$ python -q
>>> import numpy as np
>>> np.set_printoptions(precision=3, suppress=True, linewidth=120, floatmode="fixed")
>>> tidy = lambda a: np.round(a, 3) + 0
>>> r0 = np.array([-3, 5, -5, 3, -4, 0, 0, 3, 3, -5])
>>> K = np.array([np.roll(r0, i) for i in range(10)])
>>> K
array([[-3,  5, -5,  3, -4,  0,  0,  3,  3, -5],
       [-5, -3,  5, -5,  3, -4,  0,  0,  3,  3],
       [ 3, -5, -3,  5, -5,  3, -4,  0,  0,  3],
       [ 3,  3, -5, -3,  5, -5,  3, -4,  0,  0],
       [ 0,  3,  3, -5, -3,  5, -5,  3, -4,  0],
       [ 0,  0,  3,  3, -5, -3,  5, -5,  3, -4],
       [-4,  0,  0,  3,  3, -5, -3,  5, -5,  3],
       [ 3, -4,  0,  0,  3,  3, -5, -3,  5, -5],
       [-5,  3, -4,  0,  0,  3,  3, -5, -3,  5],
       [ 5, -5,  3, -4,  0,  0,  3,  3, -5, -3]])
>>> def softmax(z):
...     e = np.exp(z - z.max(axis=-1, keepdims=True))
...     return e / e.sum(axis=-1, keepdims=True)
... 
>>> tidy(softmax(10 * K[2]))
array([0.000, 0.000, 0.000, 1.000, 0.000, 0.000, 0.000, 0.000, 0.000, 0.000])
>>> scores = K @ K.T / np.sqrt(10)
>>> tidy(softmax(scores)[2] @ K)
array([ 3.000, -5.000, -3.000,  5.000, -5.000,  3.000, -4.000,  0.000,  0.000,  3.000])
>>> print(tidy(softmax(scores + np.triu(np.full(scores.shape, -np.inf), 1))))
[[1.000 0.000 0.000 0.000 0.000 0.000 0.000 0.000 0.000 0.000]
 [0.000 1.000 0.000 0.000 0.000 0.000 0.000 0.000 0.000 0.000]
 [0.000 0.000 1.000 0.000 0.000 0.000 0.000 0.000 0.000 0.000]
 [0.000 0.000 0.000 1.000 0.000 0.000 0.000 0.000 0.000 0.000]
 [0.000 0.000 0.000 0.000 1.000 0.000 0.000 0.000 0.000 0.000]
 [0.000 0.000 0.000 0.000 0.000 1.000 0.000 0.000 0.000 0.000]
 [0.000 0.000 0.000 0.000 0.000 0.000 1.000 0.000 0.000 0.000]
 [0.000 0.000 0.000 0.000 0.000 0.000 0.000 1.000 0.000 0.000]
 [0.000 0.000 0.000 0.000 0.000 0.000 0.000 0.000 1.000 0.000]
 [0.000 0.000 0.000 0.000 0.000 0.000 0.000 0.000 0.000 1.000]]
>>> out = np.linalg.inv(K)
>>> print(tidy(np.linalg.cond(K)))
5.302
>>> np.allclose(out, K.T)
False
>>> out = np.array([[3, -1, -2, 1, 1, 3, -1, 2, -3, -1],
...     [3, 2, 0, -1, 3, 0, 3, 3, 3, 0],
...     [3, 3, 3, -2, 0, -2, 2, 0, -1, -2],
...     [2, 3, -2, -2, 0, -3, 2, 1, 1, 2],
...     [0, 1, 2, -3, -2, 2, -1, 1, 2, 1],
...     [1, -2, -3, -2, -3, -1, 3, 2, -1, -1],
...     [-3, -3, 0, -2, -2, 1, 0, 0, 1, 0],
...     [2, 1, -1, 1, 2, -3, 0, -2, -1, 1],
...     [-1, 2, -3, 2, -3, -1, 0, 1, 0, -3],
...     [-3, 1, 2, -3, -1, 2, 2, 3, 0, -2]])
>>> data = np.tril(out)
>>> data
array([[ 3,  0,  0,  0,  0,  0,  0,  0,  0,  0],
       [ 3,  2,  0,  0,  0,  0,  0,  0,  0,  0],
       [ 3,  3,  3,  0,  0,  0,  0,  0,  0,  0],
       [ 2,  3, -2, -2,  0,  0,  0,  0,  0,  0],
       [ 0,  1,  2, -3, -2,  0,  0,  0,  0,  0],
       [ 1, -2, -3, -2, -3, -1,  0,  0,  0,  0],
       [-3, -3,  0, -2, -2,  1,  0,  0,  0,  0],
       [ 2,  1, -1,  1,  2, -3,  0, -2,  0,  0],
       [-1,  2, -3,  2, -3, -1,  0,  1,  0,  0],
       [-3,  1,  2, -3, -1,  2,  2,  3,  0, -2]])
>>> # rank 8
>>> rng = np.random.default_rng(319872)
>>> idx = rng.permutation(10)
>>> idx
array([5, 9, 2, 0, 7, 4, 6, 3, 1, 8])
>>> out = data[idx][:, idx]
>>> tidy(np.sort(np.abs(np.linalg.eigvals(out))))
array([0.000, 0.000, 1.000, 2.000, 2.000, 2.000, 2.000, 2.000, 3.000, 3.000])
>>> np.trace(out)
np.int64(-1)
>>> np.diag(out)
array([-1, -2,  3,  3, -2, -2,  0, -2,  2,  0])
>>> out
array([[-1,  0, -3,  1,  0, -3,  0, -2, -2,  0],
       [ 2, -2,  2, -3,  3, -1,  2, -3,  1,  0],
       [ 0,  0,  3,  3,  0,  0,  0,  0,  3,  0],
       [ 0,  0,  0,  3,  0,  0,  0,  0,  0,  0],
       [-3,  0, -1,  2, -2,  2,  0,  1,  1,  0],
       [ 0,  0,  2,  0,  0, -2,  0, -3,  1,  0],
       [ 1,  0,  0, -3,  0, -2,  0, -2, -3,  0],
       [ 0,  0, -2,  2,  0,  0,  0, -2,  3,  0],
       [ 0,  0,  0,  3,  0,  0,  0,  0,  2,  0],
       [-1,  0, -3, -1,  1, -3,  0,  2,  2,  0]])
>>> np.allclose(out, data)
False
>>> F = np.load("run2.npy")
>>> print(F)
[[-1.105  2.921  2.546  0.647 -2.537 -1.380]
 [ 0.538  3.833 -2.629 -1.277  0.094  1.212]
 [ 2.887 -0.229  1.780 -2.117  0.439  2.961]
 [-2.810 -1.223  1.270 -0.812 -1.488 -3.335]
 [ 2.027  0.215 -0.569 -4.441  0.742  0.496]
 [-2.401 -3.224 -1.634  2.179  0.938 -0.740]
 [-1.501 -1.073  0.610  2.430 -2.496 -3.015]
 [ 2.133 -0.791  0.150  0.123  3.439  2.822]
 [-0.788  0.655  0.579 -3.557 -2.281  2.399]
 [ 2.353 -3.386 -1.675  1.964 -0.438 -1.073]
 [ 0.634  1.404 -4.262  0.997 -0.332  1.832]
 [ 1.095 -0.468  0.327 -4.627  0.927  1.099]
 [-0.333 -3.594  0.661 -2.599  1.577 -1.514]
 [ 0.665 -3.717  2.091 -2.057  1.204  0.828]
 [-0.267 -1.095  0.072  2.320  3.630  2.272]
 [ 3.255  1.144  2.827  2.034  0.269  0.948]
 [-3.166 -0.621 -2.794  1.521 -0.135  2.111]
 [ 1.399  3.359 -1.290  2.166 -0.536 -2.262]
 [-3.868 -1.524  2.672 -0.030 -0.348  0.673]
 [ 0.046 -1.645 -3.371  1.716  2.218  1.750]
 [ 0.298 -3.381 -1.005 -1.779  1.328 -2.746]
 [ 1.222 -2.395  2.665 -2.006 -0.070  2.577]
 [-0.460  0.413 -2.338 -2.003  2.589 -2.905]
 [ 1.492  0.674 -1.889  3.068  2.456  1.819]
 [ 0.953  3.905  0.695 -2.007  1.933 -0.773]
 [ 1.548 -0.326  1.810 -1.889 -0.996 -3.829]
 [ 1.633  2.879  1.004 -0.244  3.592 -0.273]
 [ 2.713 -2.128  2.654 -0.942 -2.254  0.313]
 [ 1.894  3.151 -1.101 -3.119 -0.695 -0.227]
 [ 0.440 -0.631  0.486  1.827  4.394  1.234]
 [-0.692 -1.814 -2.287  1.942 -2.135 -2.770]
 [ 4.139  0.902 -1.151 -1.215 -1.939  0.701]
 [-1.304 -0.031 -1.808 -0.637 -3.955 -1.995]
 [-3.827  0.448  0.870 -2.000 -1.350  1.891]
 [ 3.256 -0.313 -1.763 -2.118  1.980  1.669]
 [ 1.767  3.444 -0.869 -2.099 -0.329 -2.179]
 [ 3.821 -0.032  0.028 -0.291  3.034  1.054]
 [ 0.034  1.228 -3.813  1.846 -1.364  1.920]
 [-0.024  3.133  2.309  2.292  2.006  0.758]
 [ 1.975  1.197  3.275 -0.339  2.319 -1.857]
 [-1.301  0.545  3.353 -1.497 -3.019 -0.643]
 [-0.764  2.209 -0.507  3.168 -2.981  0.598]]
>>> D = np.linalg.norm(F[:, None] - F[None], axis=-1)
>>> D.mean(axis=1).argmax()
np.int64(18)
>>> tidy(D[:5, :5])
array([[0.000, 6.903, 7.860, 5.363, 8.185],
       [6.903, 0.000, 6.734, 8.682, 5.522],
       [7.860, 6.734, 0.000, 8.875, 4.245],
       [5.363, 8.682, 8.875, 0.000, 7.853],
       [8.185, 5.522, 4.245, 7.853, 0.000]])
>>> np.unravel_index(D.round(6).argmax(), D.shape)
(np.int64(19), np.int64(40))
>>> print(np.linalg.matrix_rank(D ** 2))
8
>>> np.flatnonzero(D[27] < D.mean() / 2)
array([27])
>>> tidy(np.linalg.norm(F, axis=1))
array([4.999, 5.000, 5.000, 5.000, 5.000, 5.000, 5.000, 5.000, 5.000, 5.001, 5.000, 5.000, 5.000, 5.000, 5.000, 5.000,
       5.000, 5.000, 5.000, 5.000, 5.000, 5.000, 5.000, 5.000, 5.000, 5.000, 5.000, 5.000, 4.999, 5.000, 5.000, 5.000,
       5.000, 5.000, 5.000, 5.000, 5.000, 5.000, 5.000, 5.000, 5.000, 5.000])
